% ipython --no-banner

In [1]: import numpy as np

In [2]: from numpy import linalg as LA

In [3]: np.set_printoptions(precision=3, suppress=True, linewidth=140)

In [4]: rd = lambda a: np.round(a, 3) + 0

In [5]: out = np.array([[2, -2, -2, 1, 0, 1], [2, 0, 0, 0, -1, 0]])

In [6]: mat = np.block([[np.zeros((2, 2)), out], [out.T, np.zeros((6, 6))]])

In [7]: print(mat)
[[ 0.  0.  2. -2. -2.  1.  0.  1.]
 [ 0.  0.  2.  0.  0.  0. -1.  0.]
 [ 2.  2.  0.  0.  0.  0.  0.  0.]
 [-2.  0.  0.  0.  0.  0.  0.  0.]
 [-2.  0.  0.  0.  0.  0.  0.  0.]
 [ 1.  0.  0.  0.  0.  0.  0.  0.]
 [ 0. -1.  0.  0.  0.  0.  0.  0.]
 [ 1.  0.  0.  0.  0.  0.  0.  0.]]

In [8]: out = mat / np.sqrt((mat ** 2).mean(axis=1, keepdims=True))

In [9]: print(rd(out[1]))
[ 0.     0.     2.53   0.     0.     0.    -1.265  0.   ]

In [10]: print(LA.matrix_rank(out) == LA.matrix_rank(mat))
True

In [11]: print(rd(LA.norm(out, axis=1)))
[2.828 2.828 2.828 2.828 2.828 2.828 2.828 2.828]

In [12]: data = np.load("m.npy")

In [13]: print(data)
[[-0.054  1.894  5.012 -4.041  3.969 -1.988 -4.012 -5.007]
 [ 4.058 -1.994 -1.006 -0.008  3.98   1.966  2.087  0.971]
 [-1.989 -0.925 -3.02   0.978 -2.992 -1.984  2.993  3.004]
 [ 3.984 -2.025 -4.043  6.065 -2.03   8.086  1.921  4.064]
 [-6.047  1.09  -1.012 -1.033 -4.957 -5.965  0.999  1.018]
 [-3.956  2.007  3.007 -4.041 -0.068 -5.983 -1.965 -2.987]
 [ 2.121 -0.988  0.064 -0.941  3.024  0.025  0.957  0.026]
 [-0.065 -0.964 -3.969  4.969 -5.076  4.03   2.048  3.928]]

In [14]: U, sv, Vh = LA.svd(data)

In [15]: print(np.argmax(sv[:-1] / (sv[1:] + 1e-6)) + 1)
3

In [16]: print(rd(sv))
[20.857 14.292  6.06   0.172  0.098  0.072  0.043  0.021]

In [17]: out = U[:, :3] @ np.diag(sv[:3]) @ Vh[:3]

In [18]: print(rd(LA.norm(data - out, 2)), rd(sv[3]))
0.172 0.172

In [19]: print(rd(np.abs(data - out).max()))
0.077

In [20]: def softmax(z):
    ...:     e = np.exp(z - z.max(axis=-1, keepdims=True))
    ...:     return e / e.sum(axis=-1, keepdims=True)
    ...: 

In [21]: print(rd(softmax(10 * data[7])))
[0. 0. 0. 1. 0. 0. 0. 0.]

In [22]: S = data @ data.T / np.sqrt(8)

In [23]: print(rd(softmax(S)))
[[1.    0.    0.    0.    0.    0.    0.    0.   ]
 [0.    0.907 0.    0.092 0.    0.    0.    0.   ]
 [0.    0.    0.42  0.    0.423 0.    0.    0.158]
 [0.    0.    0.    1.    0.    0.    0.    0.   ]
 [0.    0.    0.    0.    1.    0.    0.    0.   ]
 [0.    0.    0.    0.    0.    1.    0.    0.   ]
 [0.006 0.942 0.    0.    0.    0.    0.052 0.   ]
 [0.    0.    0.    0.937 0.    0.    0.    0.063]]

In [24]: print(rd(softmax(S)[7] @ data))
[ 3.731 -1.959 -4.038  5.996 -2.22   7.832  1.929  4.055]

In [25]: rng = np.random.default_rng(708485)

In [26]: labels = rng.permutation(8)

In [27]: out = data[:, labels] * rng.choice([-1, 1], 8)

In [28]: print(out)
[[ 1.894  4.012 -1.988  3.969 -4.041  5.012 -0.054 -5.007]
 [-1.994 -2.087  1.966  3.98  -0.008 -1.006  4.058  0.971]
 [-0.925 -2.993 -1.984 -2.992  0.978 -3.02  -1.989  3.004]
 [-2.025 -1.921  8.086 -2.03   6.065 -4.043  3.984  4.064]
 [ 1.09  -0.999 -5.965 -4.957 -1.033 -1.012 -6.047  1.018]
 [ 2.007  1.965 -5.983 -0.068 -4.041  3.007 -3.956 -2.987]
 [-0.988 -0.957  0.025  3.024 -0.941  0.064  2.121  0.026]
 [-0.964 -2.048  4.03  -5.076  4.969 -3.969 -0.065  3.928]]

In [29]: U, _, Vh = LA.svd(data.T @ out)

In [30]: print(rd(U @ Vh))
[[ 0.  0.  0.  0.  0.  0.  1.  0.]
 [ 1.  0.  0.  0.  0.  0.  0.  0.]
 [ 0.  0.  0.  0.  0.  1.  0.  0.]
 [ 0.  0.  0.  0.  1.  0.  0.  0.]
 [ 0.  0.  0.  1.  0.  0.  0.  0.]
 [ 0.  0.  1.  0.  0.  0.  0.  0.]
 [ 0. -1.  0.  0.  0.  0.  0.  0.]
 [ 0.  0.  0.  0.  0.  0.  0.  1.]]

In [31]: print(labels)
[1 6 5 4 3 2 0 7]

In [32]: print(rd(LA.lstsq(data, out)[0]))
[[ 0.  0.  0.  0.  0.  0.  1.  0.]
 [ 1.  0.  0.  0.  0.  0.  0.  0.]
 [ 0.  0.  0.  0.  0.  1.  0.  0.]
 [ 0.  0.  0.  0.  1.  0.  0.  0.]
 [ 0.  0.  0.  1.  0.  0.  0.  0.]
 [ 0.  0.  1.  0.  0.  0.  0.  0.]
 [ 0. -1.  0.  0.  0.  0.  0.  0.]
 [ 0.  0.  0.  0.  0.  0.  0.  1.]]

In [33]: labels = rng.integers(0, 2, 6)

In [34]: E = np.triu((labels[:, None] == labels) & (rng.random((6, 6)) < 0.8), 1).astype(int)

In [35]: E += E.T

In [36]: print(E)
[[0 1 0 0 0 0]
 [1 0 0 0 0 0]
 [0 0 0 1 1 1]
 [0 0 1 0 0 1]
 [0 0 1 0 0 0]
 [0 0 1 1 0 0]]

In [37]: # 2 blocks once reordered

In [38]: O, r_ = LA.qr(E)

In [39]: print(abs(r_[0, 0]), rd(LA.norm(E[:, 0])))
1.0 1.0

In [40]: print(rd(O @ r_))
[[0. 1. 0. 0. 0. 0.]
 [1. 0. 0. 0. 0. 0.]
 [0. 0. 0. 1. 1. 1.]
 [0. 0. 1. 0. 0. 1.]
 [0. 0. 1. 0. 0. 0.]
 [0. 0. 1. 1. 0. 0.]]

In [41]: print(np.trace(O @ O.T))
6.0

In [42]: print(rd(O.T @ O))
[[1. 0. 0. 0. 0. 0.]
 [0. 1. 0. 0. 0. 0.]
 [0. 0. 1. 0. 0. 0.]
 [0. 0. 0. 1. 0. 0.]
 [0. 0. 0. 0. 1. 0.]
 [0. 0. 0. 0. 0. 1.]]

In [43]: print(rd(r_))
[[-1.     0.     0.     0.     0.     0.   ]
 [ 0.    -1.     0.     0.     0.     0.   ]
 [ 0.     0.    -1.732 -0.577  0.    -0.577]
 [ 0.     0.     0.     1.291  0.775  0.516]
 [ 0.     0.     0.     0.     0.632  0.949]
 [ 0.     0.     0.     0.     0.     0.707]]

In [44]: m1 = np.load("w.npy")

In [45]: print(m1)
[[  7.863   8.201  11.915]
 [  3.739   8.084  12.263]
 [  0.675  -2.424  -2.757]
 [-11.038  -6.375  -8.667]
 [ -4.42   -0.384   0.143]
 [  1.024   0.182   0.134]
 [ 10.586   8.381  12.   ]
 [  7.91    3.654   6.26 ]]

In [46]: out = m1 + rng.integers(-2, 3, (8, 2)) @ rng.integers(-2, 3, (2, 3))

In [47]: print(rd(out))
[[ 10.863   6.201  13.915]
 [  2.739  10.084  14.263]
 [  0.675  -3.424  -4.757]
 [-11.038  -6.375  -8.667]
 [ -6.42    0.616  -1.857]
 [  3.024  -1.818   0.134]
 [ 11.586   9.381  16.   ]
 [ 11.91    1.654  10.26 ]]

In [48]: print(rd(LA.svd(out - m1, compute_uv=False)))
[8.671 5.178 0.   ]

In [49]: print(LA.matrix_rank(out - m1, tol=1e-8))
2

In [50]: print(rd(out - m1))
[[ 3. -2.  2.]
 [-1.  2.  2.]
 [ 0. -1. -2.]
 [ 0.  0.  0.]
 [-2.  1. -2.]
 [ 2. -2.  0.]
 [ 1.  1.  4.]
 [ 4. -2.  4.]]

In [51]: O, evecs = LA.qr(m1[:, :1])[0], LA.qr(m1[:, 1:])[0]

In [52]: sv = LA.svd(O.T @ evecs, compute_uv=False)

In [53]: print(rd(np.degrees(np.arccos(sv.clip(0, 1)))))
[28.115]

In [54]: T = np.stack([m1, 5 * m1, m1[::-1]])

In [55]: print(T.shape)
(3, 8, 3)

In [56]: print(rd(np.einsum("bij,cij->bc", T, T)))
[[ 1214.506  6072.53    942.234]
 [ 6072.53  30362.652  4711.169]
 [  942.234  4711.169  1214.506]]

In [57]: print(LA.matrix_rank(T.reshape(3, -1)))
2

In [58]: print(rd(LA.norm(T, axis=(1, 2))))
[ 34.85  174.249  34.85 ]

In [59]: hat = m1 @ LA.solve(m1.T @ m1, m1.T)

In [60]: print(rd(LA.eigvalsh(hat)))
[0. 0. 0. 0. 0. 1. 1. 1.]

In [61]: print(np.allclose(hat @ hat, hat))
True

In [62]: out = m1 / LA.norm(m1, axis=1, keepdims=True)

In [63]: cov = out @ out.T

In [64]: print(rd(LA.norm(out, axis=1)))
[1. 1. 1. 1. 1. 1. 1. 1.]

In [65]: print((cov - 2 * np.eye(8)).round(6).argmax(axis=1))
[6 0 3 4 3 7 0 6]

In [66]: print(rd(cov[2]))
[-0.772 -0.899  1.     0.554 -0.148 -0.031 -0.686 -0.519]

In [67]: print(np.argwhere(np.triu(np.abs(cov) > 0.95, 1)))
[[0 1]
 [0 3]
 [0 6]
 [3 6]
 [3 7]
 [4 5]
 [6 7]]

In [68]: print(rd(np.degrees(np.arccos(np.clip(cov[2, 1], -1, 1)))))
154.078

In [69]: X = np.load("x.npy")

In [70]: print(X)
[[0 0 0 0 1 0 1 1 1]
 [0 0 0 0 1 1 0 0 0]
 [0 0 0 0 0 0 0 0 0]
 [0 0 0 0 0 1 1 1 0]
 [1 1 0 0 0 0 1 1 0]
 [0 1 0 1 0 0 0 0 0]
 [1 0 0 1 1 0 0 0 0]
 [1 0 0 1 1 0 0 0 0]
 [1 0 0 0 0 0 0 0 0]]

In [71]: U, sv, Vh = LA.svd(mat)

In [72]: print(rd(sv))
[3.94  3.94  1.865 1.865 0.    0.    0.    0.   ]

In [73]: out = U[:, :4] @ np.diag(sv[:4]) @ Vh[:4]

In [74]: print(rd(LA.norm(mat - out, 2)), rd(sv[4]))
0.0 0.0

In [75]: print(rd(out))
[[ 0.  0.  2. -2. -2.  1.  0.  1.]
 [ 0.  0.  2.  0.  0.  0. -1.  0.]
 [ 2.  2.  0.  0.  0.  0.  0.  0.]
 [-2.  0.  0.  0.  0.  0.  0.  0.]
 [-2.  0.  0.  0.  0.  0.  0.  0.]
 [ 1.  0.  0.  0.  0.  0.  0.  0.]
 [ 0. -1.  0.  0.  0.  0.  0.  0.]
 [ 1.  0.  0.  0.  0.  0.  0.  0.]]

In [76]: print((LA.matrix_power((X != 0) + (X.T != 0) + np.eye(9), 9) > 0).astype(int))
[[1 1 0 1 1 1 1 1 1]
 [1 1 0 1 1 1 1 1 1]
 [0 0 1 0 0 0 0 0 0]
 [1 1 0 1 1 1 1 1 1]
 [1 1 0 1 1 1 1 1 1]
 [1 1 0 1 1 1 1 1 1]
 [1 1 0 1 1 1 1 1 1]
 [1 1 0 1 1 1 1 1 1]
 [1 1 0 1 1 1 1 1 1]]

In [77]: print(rd(np.sort(LA.eigvals(X).real)))
[-2.342 -1.776 -1.237  0.     0.     0.289  0.671  1.294  3.102]

In [78]: feats = np.load("block2.npy")

In [79]: print(rd(feats))
[[-1.976 -0.498  2.927  1.663  3.084]
 [ 1.437 -3.536 -2.321  1.032  1.996]
 [-3.413  1.089 -3.018 -1.035  1.412]
 [ 2.694  2.628 -0.255 -1.216  3.048]
 [ 0.359  2.039 -1.369  4.315 -0.469]]

In [80]: print(rd(LA.eigvals(feats)))
[ 5.   +0.j    -2.821+4.128j -2.821-4.128j -4.786+1.446j -4.786-1.446j]

In [81]: print(rd(np.poly(feats)))
[    1.       10.214    27.933  -139.663 -1276.719 -3125.   ]

In [82]: O, evecs = LA.qr(data[:, :7])[0], LA.qr(data[:, 7:])[0]

In [83]: sv = LA.svd(O.T @ evecs, compute_uv=False)

In [84]: print(rd(sv))
[1.]

In [85]: O, r_ = LA.qr(feats)

In [86]: print(rd(O @ r_))
[[-1.976 -0.498  2.927  1.663  3.084]
 [ 1.437 -3.536 -2.321  1.032  1.996]
 [-3.413  1.089 -3.018 -1.035  1.412]
 [ 2.694  2.628 -0.255 -1.216  3.048]
 [ 0.359  2.039 -1.369  4.315 -0.469]]

In [87]: print(np.allclose(r_.T @ r_, feats.T @ feats))
True

In [88]: print(O.shape, r_.shape)
(5, 5) (5, 5)

In [89]: print(rd(O.T @ O))
[[1. 0. 0. 0. 0.]
 [0. 1. 0. 0. 0.]
 [0. 0. 1. 0. 0.]
 [0. 0. 0. 1. 0.]
 [0. 0. 0. 0. 1.]]
